$ python -q
>>> import numpy as np
>>> from numpy import linalg as LA
>>> np.set_printoptions(precision=2, suppress=True, linewidth=200)
>>> Y = np.array([[-1, 3], [-5, 0]])
>>> cent = np.array([[5, 4], [4, 2]])
>>> K = np.kron(Y, cent)
>>> K
array([[ -5,  -4,  15,  12],
       [ -4,  -2,  12,   6],
       [-25, -20,   0,   0],
       [-20, -10,   0,   0]])
>>> def softmax(z):
...     e = np.exp(z - z.max(axis=-1, keepdims=True))
...     return e / e.sum(axis=-1, keepdims=True)
... 
>>> softmax(K).sum(axis=1)
array([1., 1., 1., 1.])
>>> S = K @ K.T / np.sqrt(4)
>>> np.round(softmax(S + np.triu(np.full(S.shape, -np.inf), 1)), 2) + 0
array([[1., 0., 0., 0.],
       [1., 0., 0., 0.],
       [0., 0., 1., 0.],
       [0., 0., 1., 0.]])
>>> np.round(softmax(S), 2) + 0
array([[1., 0., 0., 0.],
       [1., 0., 0., 0.],
       [0., 0., 1., 0.],
       [0., 0., 1., 0.]])
>>> r0 = np.array([3, 1])
>>> np.correlate(K[2], K[1], "full")
array([-150, -420, -190,  140,   80,    0,    0])
>>> np.polyval(r0, K[2])
array([-74, -59,   1,   1])
>>> rng = np.random.default_rng(3765)
>>> idx = rng.integers(0, 3, 7)
>>> A = (idx[:, None] == idx) * 4 + np.eye(7)
>>> A
array([[5., 0., 0., 0., 4., 4., 0.],
       [0., 5., 4., 4., 0., 0., 4.],
       [0., 4., 5., 4., 0., 0., 4.],
       [0., 4., 4., 5., 0., 0., 4.],
       [4., 0., 0., 0., 5., 4., 0.],
       [4., 0., 0., 0., 4., 5., 0.],
       [0., 4., 4., 4., 0., 0., 5.]])
>>> U, sigma, VT = LA.svd(A)
>>> sigma
array([17., 13.,  1.,  1.,  1.,  1.,  1.])
>>> np.argmax(sigma[:-1] / (sigma[1:] + 1e-6)) + 1
np.int64(2)
>>> Y = U[:, :2] @ np.diag(sigma[:2]) @ VT[:2]
>>> np.round(LA.norm(A - Y) / LA.norm(A), 2)
np.float64(0.1)
>>> round(float(LA.norm(A - Y, 2)), 2), round(sigma[2], 2)
(1.0, np.float64(1.0))
>>> np.abs(LA.svd(A)[2][-1])
array([0.82, 0.  , 0.  , 0.  , 0.41, 0.41, 0.  ])
>>> round(np.log10(LA.cond(A)))
1
>>> np.argsort(-LA.norm(A, axis=0).round(6), kind="stable")[:3]
array([1, 2, 3])
>>> LA.matrix_rank(A, rtol=0.1)
np.int64(2)
>>> q, evecs = LA.qr(A[:, :1])[0], LA.qr(A[:, 1:])[0]
>>> sigma = LA.svd(q.T @ evecs, compute_uv=False)
>>> sigma
array([0.99])
>>> np.degrees(np.arccos(sigma.clip(0, 1)))
array([9.32])
>>> round(LA.norm(q @ q.T - evecs @ evecs.T, 2), 2)
np.float64(1.0)
